% python3 -q
>>> import numpy as np
>>> import numpy.linalg as la
>>> np.set_printoptions(precision=1, suppress=True, linewidth=160)
>>> rd = lambda a: np.round(a, 1) + 0
>>> K = np.load("dump.npy")
>>> K
array([[ 1, -7,  3,  8, -4, -6,  8, -4, -2, -9],
       [ 5, -3,  7, 12,  0, -2, 12,  0,  2, -5],
       [ 3, -5,  5, 10, -2, -4, 10, -2,  0, -7],
       [ 2, -6,  4,  9, -3, -5,  9, -3, -1, -8],
       [ 2, -6,  4,  9, -3, -5,  9, -3, -1, -8],
       [ 1, -7,  3,  8, -4, -6,  8, -4, -2, -9],
       [ 6, -2,  8, 13,  1, -1, 13,  1,  3, -4],
       [ 5, -3,  7, 12,  0, -2, 12,  0,  2, -5],
       [ 4, -4,  6, 11, -1, -3, 11, -1,  1, -6],
       [ 6, -2,  8, 13,  1, -1, 13,  1,  3, -4],
       [ 6, -2,  8, 13,  1, -1, 13,  1,  3, -4],
       [ 5, -3,  7, 12,  0, -2, 12,  0,  2, -5],
       [ 2, -6,  4,  9, -3, -5,  9, -3, -1, -8]])
>>> rk = la.matrix_rank(K)
>>> rk
np.int64(2)
>>> ns = la.svd(K)[2][rk:].T
>>> la.matrix_rank(K.T @ K), la.matrix_rank(K @ K.T)
(np.int64(2), np.int64(2))
>>> np.allclose(K @ ns, 0)
True
>>> [int(la.matrix_rank(K[:, :j + 1])) for j in range(10)]
[1, 2, 2, 2, 2, 2, 2, 2, 2, 2]
>>> [int(la.matrix_rank(np.delete(K, i, axis=0))) for i in range(13)]
[2, 2, 2, 2, 2, 2, 2, 2, 2, 2, 2, 2, 2]
>>> other = K[0, 0] * K[1:] - np.outer(K[1:, 0], K[0])
>>> other
array([[  0,  32,  -8, -28,  20,  28, -28,  20,  12,  40],
       [  0,  16,  -4, -14,  10,  14, -14,  10,   6,  20],
       [  0,   8,  -2,  -7,   5,   7,  -7,   5,   3,  10],
       [  0,   8,  -2,  -7,   5,   7,  -7,   5,   3,  10],
       [  0,   0,   0,   0,   0,   0,   0,   0,   0,   0],
       [  0,  40, -10, -35,  25,  35, -35,  25,  15,  50],
       [  0,  32,  -8, -28,  20,  28, -28,  20,  12,  40],
       [  0,  24,  -6, -21,  15,  21, -21,  15,   9,  30],
       [  0,  40, -10, -35,  25,  35, -35,  25,  15,  50],
       [  0,  40, -10, -35,  25,  35, -35,  25,  15,  50],
       [  0,  32,  -8, -28,  20,  28, -28,  20,  12,  40],
       [  0,   8,  -2,  -7,   5,   7,  -7,   5,   3,  10]])
>>> la.matrix_rank(other), la.matrix_rank(K)
(np.int64(1), np.int64(2))
>>> np.flatnonzero(~other.round(6).any(axis=1))
array([4])
>>> left, sigma, vt = la.svd(other)
>>> vecs = vt[:(sigma > 1e-8).sum()]
>>> rng = np.random.default_rng(26)
>>> x0 = other[2] + -2 * other[6] + rng.integers(2) * np.eye(10)[0]
>>> x0
array([  1., -56.,  14.,  49., -35., -49.,  49., -35., -21., -70.])
>>> la.matrix_rank(np.vstack([other, x0]))
np.int64(2)
>>> left, sigma, vt = la.svd(K)
>>> vecs = vt[:(sigma > 1e-8).sum()]
>>> x0 = K[7] + -1 * K[8] + rng.integers(2) * np.eye(10)[2]
>>> x0
array([1., 1., 1., 1., 1., 1., 1., 1., 1., 1.])
>>> np.allclose(vecs.T @ vecs @ x0, x0)
True
>>> rd(la.norm(x0 - vecs.T @ vecs @ x0))
np.float64(0.0)
>>> X = np.load("case13.npy")
>>> X
array([[0, 0, 2, 1, 1, 3, 1, 2, 2, 3],
       [0, 0, 3, 3, 0, 2, 3, 2, 2, 3],
       [0, 0, 0, 2, 2, 2, 2, 2, 1, 1],
       [0, 0, 0, 0, 2, 2, 1, 3, 3, 2],
       [0, 0, 0, 0, 0, 1, 1, 1, 2, 0],
       [0, 0, 0, 0, 0, 0, 2, 1, 0, 2],
       [0, 0, 0, 0, 0, 0, 0, 2, 1, 0],
       [0, 0, 0, 0, 0, 0, 0, 0, 3, 3],
       [0, 0, 0, 0, 0, 0, 0, 0, 0, 1],
       [0, 0, 0, 0, 0, 0, 0, 0, 0, 0]])
>>> la.cond(K) > 100
np.True_
>>> np.argsort(-la.norm(K, axis=0).round(6), kind="stable")[:3]
array([3, 6, 9])
>>> rd(la.norm(K, 2) / la.norm(K))
np.float64(1.0)
>>> la.matrix_power(X, 2)
array([[ 0,  0,  0,  4,  6,  7, 12, 13, 14, 18],
       [ 0,  0,  0,  6, 12, 12, 13, 23, 21, 21],
       [ 0,  0,  0,  0,  4,  6,  8, 14, 18, 15],
       [ 0,  0,  0,  0,  0,  2,  6,  6, 14, 16],
       [ 0,  0,  0,  0,  0,  0,  2,  3,  4,  7],
       [ 0,  0,  0,  0,  0,  0,  0,  4,  5,  3],
       [ 0,  0,  0,  0,  0,  0,  0,  0,  6,  7],
       [ 0,  0,  0,  0,  0,  0,  0,  0,  0,  3],
       [ 0,  0,  0,  0,  0,  0,  0,  0,  0,  0],
       [ 0,  0,  0,  0,  0,  0,  0,  0,  0,  0]])
>>> la.determinant(X)
Traceback (most recent call last):
  File "<python-input-35>", line 1, in <module>
    la.determinant(X)
    ^^^^^^^^^^^^^^
AttributeError: module 'numpy.linalg' has no attribute 'determinant'
>>> assert X == X.T
Traceback (most recent call last):
  File "<python-input-36>", line 1, in <module>
    assert X == X.T
           ^^^^^^^^
ValueError: The truth value of an array with more than one element is ambiguous. Use a.any() or a.all()
>>> rd(np.abs(la.eigvals(X)).max())
np.float64(0.0)
>>> (X + X.T) / 2
array([[0. , 0. , 1. , 0.5, 0.5, 1.5, 0.5, 1. , 1. , 1.5],
       [0. , 0. , 1.5, 1.5, 0. , 1. , 1.5, 1. , 1. , 1.5],
       [1. , 1.5, 0. , 1. , 1. , 1. , 1. , 1. , 0.5, 0.5],
       [0.5, 1.5, 1. , 0. , 1. , 1. , 0.5, 1.5, 1.5, 1. ],
       [0.5, 0. , 1. , 1. , 0. , 0.5, 0.5, 0.5, 1. , 0. ],
       [1.5, 1. , 1. , 1. , 0.5, 0. , 1. , 0.5, 0. , 1. ],
       [0.5, 1.5, 1. , 0.5, 0.5, 1. , 0. , 1. , 0.5, 0. ],
       [1. , 1. , 1. , 1.5, 0.5, 0.5, 1. , 0. , 1.5, 1.5],
       [1. , 1. , 0.5, 1.5, 1. , 0. , 0.5, 1.5, 0. , 0.5],
       [1.5, 1.5, 0.5, 1. , 0. , 1. , 0. , 1.5, 0.5, 0. ]])
>>> (X - X.T) / 2
array([[ 0. ,  0. ,  1. ,  0.5,  0.5,  1.5,  0.5,  1. ,  1. ,  1.5],
       [ 0. ,  0. ,  1.5,  1.5,  0. ,  1. ,  1.5,  1. ,  1. ,  1.5],
       [-1. , -1.5,  0. ,  1. ,  1. ,  1. ,  1. ,  1. ,  0.5,  0.5],
       [-0.5, -1.5, -1. ,  0. ,  1. ,  1. ,  0.5,  1.5,  1.5,  1. ],
       [-0.5,  0. , -1. , -1. ,  0. ,  0.5,  0.5,  0.5,  1. ,  0. ],
       [-1.5, -1. , -1. , -1. , -0.5,  0. ,  1. ,  0.5,  0. ,  1. ],
       [-0.5, -1.5, -1. , -0.5, -0.5, -1. ,  0. ,  1. ,  0.5,  0. ],
       [-1. , -1. , -1. , -1.5, -0.5, -0.5, -1. ,  0. ,  1.5,  1.5],
       [-1. , -1. , -0.5, -1.5, -1. ,  0. , -0.5, -1.5,  0. ,  0.5],
       [-1.5, -1.5, -0.5, -1. ,  0. , -1. ,  0. , -1.5, -0.5,  0. ]])
>>> np.allclose(X @ X.T, X.T @ X)
False
>>> rd(la.det(X))
np.float64(0.0)
>>> rd(np.trace(la.pinv(X) @ X))
np.float64(8.0)
>>> np.abs(np.diag(la.qr(X)[1])) > 1e-9
array([False, False, False, False, False, False, False, False, False, False])
>>> rd(X @ la.pinv(X) @ X)
array([[0., 0., 2., 1., 1., 3., 1., 2., 2., 3.],
       [0., 0., 3., 3., 0., 2., 3., 2., 2., 3.],
       [0., 0., 0., 2., 2., 2., 2., 2., 1., 1.],
       [0., 0., 0., 0., 2., 2., 1., 3., 3., 2.],
       [0., 0., 0., 0., 0., 1., 1., 1., 2., 0.],
       [0., 0., 0., 0., 0., 0., 2., 1., 0., 2.],
       [0., 0., 0., 0., 0., 0., 0., 2., 1., 0.],
       [0., 0., 0., 0., 0., 0., 0., 0., 3., 3.],
       [0., 0., 0., 0., 0., 0., 0., 0., 0., 1.],
       [0., 0., 0., 0., 0., 0., 0., 0., 0., 0.]])
>>> left, sigma, vt = la.svd(X)
>>> rd(sigma)
array([11.4,  4.1,  3.7,  2.3,  2.1,  1.7,  1.2,  0.4,  0. ,  0. ])
>>> other = left[:, :8] @ np.diag(sigma[:8]) @ vt[:8]
>>> rd(la.norm(X - other) / la.norm(X))
np.float64(0.0)
>>> rd(other)
array([[0., 0., 2., 1., 1., 3., 1., 2., 2., 3.],
       [0., 0., 3., 3., 0., 2., 3., 2., 2., 3.],
       [0., 0., 0., 2., 2., 2., 2., 2., 1., 1.],
       [0., 0., 0., 0., 2., 2., 1., 3., 3., 2.],
       [0., 0., 0., 0., 0., 1., 1., 1., 2., 0.],
       [0., 0., 0., 0., 0., 0., 2., 1., 0., 2.],
       [0., 0., 0., 0., 0., 0., 0., 2., 1., 0.],
       [0., 0., 0., 0., 0., 0., 0., 0., 3., 3.],
       [0., 0., 0., 0., 0., 0., 0., 0., 0., 1.],
       [0., 0., 0., 0., 0., 0., 0., 0., 0., 0.]])
>>> rk = la.matrix_rank(X)
>>> rk
np.int64(8)
>>> ns = la.svd(X)[2][rk:].T
>>> [int(la.matrix_rank(X[:, :j + 1])) for j in range(10)]
[0, 0, 1, 2, 3, 4, 5, 6, 7, 8]
>>> np.allclose(X @ ns, 0)
True
>>> [int(la.matrix_rank(X[:i])) for i in range(1, len(X) + 1)]
[1, 2, 3, 4, 5, 6, 7, 8, 8, 8]
>>> ns.shape
(10, 2)
>>> rd(X @ ns)
array([[0., 0.],
       [0., 0.],
       [0., 0.],
       [0., 0.],
       [0., 0.],
       [0., 0.],
       [0., 0.],
       [0., 0.],
       [0., 0.],
       [0., 0.]])
